In [1]: import numpy as np

In [2]: np.set_printoptions(precision=3, suppress=True, linewidth=140)

In [3]: K = np.loadtxt("w.csv", delimiter=",")

In [4]: K
Out[4]: 
array([[5., 1., 0., 0., 0., 0., 0., 0., 0., 0.],
       [0., 5., 1., 0., 0., 0., 0., 0., 0., 0.],
       [0., 0., 5., 1., 0., 0., 0., 0., 0., 0.],
       [0., 0., 0., 5., 1., 0., 0., 0., 0., 0.],
       [0., 0., 0., 0., 5., 1., 0., 0., 0., 0.],
       [0., 0., 0., 0., 0., 5., 1., 0., 0., 0.],
       [0., 0., 0., 0., 0., 0., 5., 1., 0., 0.],
       [0., 0., 0., 0., 0., 0., 0., 5., 1., 0.],
       [0., 0., 0., 0., 0., 0., 0., 0., 5., 1.],
       [0., 0., 0., 0., 0., 0., 0., 0., 0., 5.]])

In [5]: r0 = np.array([2, 0, 1])

In [6]: np.array([np.convolve(row, r0, "same") for row in K])
Out[6]: 
array([[ 2.,  5.,  1.,  0.,  0.,  0.,  0.,  0.,  0.,  0.],
       [10.,  2.,  5.,  1.,  0.,  0.,  0.,  0.,  0.,  0.],
       [ 0., 10.,  2.,  5.,  1.,  0.,  0.,  0.,  0.,  0.],
       [ 0.,  0., 10.,  2.,  5.,  1.,  0.,  0.,  0.,  0.],
       [ 0.,  0.,  0., 10.,  2.,  5.,  1.,  0.,  0.,  0.],
       [ 0.,  0.,  0.,  0., 10.,  2.,  5.,  1.,  0.,  0.],
       [ 0.,  0.,  0.,  0.,  0., 10.,  2.,  5.,  1.,  0.],
       [ 0.,  0.,  0.,  0.,  0.,  0., 10.,  2.,  5.,  1.],
       [ 0.,  0.,  0.,  0.,  0.,  0.,  0., 10.,  2.,  5.],
       [ 0.,  0.,  0.,  0.,  0.,  0.,  0.,  0., 10.,  0.]])

In [7]: np.polyval(r0, K[4])
Out[7]: array([ 1.,  1.,  1.,  1., 51.,  3.,  1.,  1.,  1.,  1.])

In [8]: Q, Rm = np.linalg.qr(K)

In [9]: abs(Rm[0, 0]), round(np.linalg.norm(K[:, 0]), 3)
Out[9]: (np.float64(5.0), np.float64(5.0))

In [10]: Q @ Rm
Out[10]: 
array([[5., 1., 0., 0., 0., 0., 0., 0., 0., 0.],
       [0., 5., 1., 0., 0., 0., 0., 0., 0., 0.],
       [0., 0., 5., 1., 0., 0., 0., 0., 0., 0.],
       [0., 0., 0., 5., 1., 0., 0., 0., 0., 0.],
       [0., 0., 0., 0., 5., 1., 0., 0., 0., 0.],
       [0., 0., 0., 0., 0., 5., 1., 0., 0., 0.],
       [0., 0., 0., 0., 0., 0., 5., 1., 0., 0.],
       [0., 0., 0., 0., 0., 0., 0., 5., 1., 0.],
       [0., 0., 0., 0., 0., 0., 0., 0., 5., 1.],
       [0., 0., 0., 0., 0., 0., 0., 0., 0., 5.]])

In [11]: Q.T @ Q
Out[11]: 
array([[1., 0., 0., 0., 0., 0., 0., 0., 0., 0.],
       [0., 1., 0., 0., 0., 0., 0., 0., 0., 0.],
       [0., 0., 1., 0., 0., 0., 0., 0., 0., 0.],
       [0., 0., 0., 1., 0., 0., 0., 0., 0., 0.],
       [0., 0., 0., 0., 1., 0., 0., 0., 0., 0.],
       [0., 0., 0., 0., 0., 1., 0., 0., 0., 0.],
       [0., 0., 0., 0., 0., 0., 1., 0., 0., 0.],
       [0., 0., 0., 0., 0., 0., 0., 1., 0., 0.],
       [0., 0., 0., 0., 0., 0., 0., 0., 1., 0.],
       [0., 0., 0., 0., 0., 0., 0., 0., 0., 1.]])

In [12]: print(Rm)
[[5. 1. 0. 0. 0. 0. 0. 0. 0. 0.]
 [0. 5. 1. 0. 0. 0. 0. 0. 0. 0.]
 [0. 0. 5. 1. 0. 0. 0. 0. 0. 0.]
 [0. 0. 0. 5. 1. 0. 0. 0. 0. 0.]
 [0. 0. 0. 0. 5. 1. 0. 0. 0. 0.]
 [0. 0. 0. 0. 0. 5. 1. 0. 0. 0.]
 [0. 0. 0. 0. 0. 0. 5. 1. 0. 0.]
 [0. 0. 0. 0. 0. 0. 0. 5. 1. 0.]
 [0. 0. 0. 0. 0. 0. 0. 0. 5. 1.]
 [0. 0. 0. 0. 0. 0. 0. 0. 0. 5.]]

In [13]: Q
Out[13]: 
array([[ 1.,  0.,  0.,  0.,  0.,  0.,  0.,  0.,  0.,  0.],
       [-0.,  1.,  0.,  0.,  0.,  0.,  0.,  0.,  0.,  0.],
       [-0., -0.,  1.,  0.,  0.,  0.,  0.,  0.,  0.,  0.],
       [-0., -0., -0.,  1.,  0.,  0.,  0.,  0.,  0.,  0.],
       [-0., -0., -0., -0.,  1.,  0.,  0.,  0.,  0.,  0.],
       [-0., -0., -0., -0., -0.,  1.,  0.,  0.,  0.,  0.],
       [-0., -0., -0., -0., -0., -0.,  1.,  0.,  0.,  0.],
       [-0., -0., -0., -0., -0., -0., -0.,  1.,  0.,  0.],
       [-0., -0., -0., -0., -0., -0., -0., -0.,  1.,  0.],
       [-0., -0., -0., -0., -0., -0., -0., -0., -0.,  1.]])

In [14]: rng = np.random.default_rng(213514)

In [15]: z = rng.permutation(10)

In [16]: z
Out[16]: array([1, 6, 4, 2, 8, 0, 7, 3, 5, 9])

In [17]: B = Rm[z][:, z]

In [18]: print(np.allclose(B, Rm))
False

In [19]: np.trace(B)
Out[19]: np.float64(50.0)

In [20]: np.sort(np.abs(np.linalg.eigvals(B)))
Out[20]: array([5., 5., 5., 5., 5., 5., 5., 5., 5., 5.])

In [21]: x = np.array([8, 2, 3, -1, 1, 5, -1, -1, -4, -8])

In [22]: a = np.maximum(K @ x, 0)

In [23]: print(np.maximum(K @ (3 * x), 0))
[126.  39.  42.   0.  30.  72.   0.   0.   0.   0.]

In [24]: np.maximum(K @ x, 0) - np.maximum(-K @ x, 0)
Out[24]: array([ 42.,  13.,  14.,  -4.,  10.,  24.,  -6.,  -9., -28., -40.])

In [25]: a
Out[25]: array([42., 13., 14.,  0., 10., 24.,  0.,  0.,  0.,  0.])
